$ python3 -q
>>> import numpy as np
>>> np.set_printoptions(suppress=True, linewidth=120)
>>> tidy = lambda a: np.round(a, 2) + 0
>>> A = np.load("w.npy")
>>> print(tidy(A))
[[-0.48 -0.53 -0.7  -0.1 ]
 [-0.37 -0.36  0.42  0.75]
 [ 0.74 -0.67 -0.01  0.05]
 [ 0.3   0.38 -0.58  0.65]]
>>> x = np.array([-4, 9, 9, -5])
>>> print(tidy(np.linalg.norm(x)), tidy(np.linalg.norm(A @ x)))
14.25 14.25
>>> print(tidy(np.linalg.det(A)))
-1.0
>>> print(tidy(np.linalg.norm(A[2], 1)), tidy(np.linalg.norm(A[2], np.inf)))
1.47 0.74
>>> print(np.linalg.norm(A, axis=1).argmax())
3
>>> print(tidy(np.linalg.norm(A[2] - A[3])))
1.41
>>> u = np.array([2, 0, 0, 0])
>>> other = A + np.outer(u, np.eye(4)[0])
>>> print(tidy(np.linalg.det(other) / np.linalg.det(A)), tidy(1 + np.linalg.solve(A, u)[0]))
0.04 0.04
>>> print(np.linalg.matrix_rank(other - A))
1
>>> M = np.loadtxt("arr.csv", delimiter=",")
>>> print(M)
[[-2.99 -1.87  6.82 -4.76 -0.84]
 [14.13 -4.79  5.31 -7.18 -3.75]
 [-4.68 -0.74 -4.89 -6.37 -3.11]
 [-5.7   0.88  7.3  -6.5  -2.7 ]
 [-5.37 -0.3  -3.82 -7.61 -3.56]
 [-5.32 -2.   -4.76 -6.69 -2.52]
 [-3.44 -1.99  6.26 -7.05 -3.55]
 [12.64 -5.33  5.84 -6.98 -5.04]
 [13.34 -4.93  5.89 -5.27 -5.73]
 [-5.3  -2.85  8.02 -7.01 -2.93]
 [-5.19 -0.73 -2.06 -7.29 -3.53]
 [-6.38 -0.91 -3.48 -6.5  -4.16]
 [-2.68 -1.83  6.32 -7.17 -2.72]
 [-4.48 -1.3  -1.9  -7.44 -5.66]
 [14.1  -4.56  7.03 -6.57 -5.99]]
>>> cov = np.cov(M, rowvar=False)
>>> print(tidy(np.linalg.eigvalsh(cov)[::-1]))
[82.32 19.17  1.2   0.64  0.43]
>>> print(tidy(np.corrcoef(M.T)))
[[ 1.   -0.9   0.47  0.18 -0.59]
 [-0.9   1.   -0.48 -0.16  0.49]
 [ 0.47 -0.48  1.    0.28  0.01]
 [ 0.18 -0.16  0.28  1.    0.23]
 [-0.59  0.49  0.01  0.23  1.  ]]
>>> print(np.argsort(-M.std(axis=0).round(6), kind="stable"))
[0 2 1 4 3]
>>> print(tidy(np.corrcoef(M[:, 0], M[:, 1])[0, 1]))
-0.9
>>> Xc = M - M.mean(axis=0)
>>> V = np.linalg.svd(Xc)[2][:3]
>>> other = Xc - Xc @ V.T @ V
>>> print(tidy(np.linalg.norm(other) / np.linalg.norm(Xc)))
0.1
>>> print(tidy(np.diag(V.T @ V)))
[0.96 0.05 1.   0.16 0.84]
>>> x = np.array([-1, 2, 1, 1, -3])
>>> h1 = np.maximum(M @ x, 0)
>>> print(tidy(h1))
[ 3.83  0.    1.27 16.36  4.02  0.    9.32  0.    0.    9.4   4.97  7.06  6.33  9.52  0.  ]
>>> print(M * (h1 > 1e-9)[:, None])
[[-2.99 -1.87  6.82 -4.76 -0.84]
 [ 0.   -0.    0.   -0.   -0.  ]
 [-4.68 -0.74 -4.89 -6.37 -3.11]
 [-5.7   0.88  7.3  -6.5  -2.7 ]
 [-5.37 -0.3  -3.82 -7.61 -3.56]
 [-0.   -0.   -0.   -0.   -0.  ]
 [-3.44 -1.99  6.26 -7.05 -3.55]
 [ 0.   -0.    0.   -0.   -0.  ]
 [ 0.   -0.    0.   -0.   -0.  ]
 [-5.3  -2.85  8.02 -7.01 -2.93]
 [-5.19 -0.73 -2.06 -7.29 -3.53]
 [-6.38 -0.91 -3.48 -6.5  -4.16]
 [-2.68 -1.83  6.32 -7.17 -2.72]
 [-4.48 -1.3  -1.9  -7.44 -5.66]
 [ 0.   -0.    0.   -0.   -0.  ]]
>>> print(tidy(np.tanh(M @ x)))
[ 1.   -1.    0.85  1.    1.   -0.99  1.   -1.   -1.    1.    1.    1.    1.    1.   -1.  ]
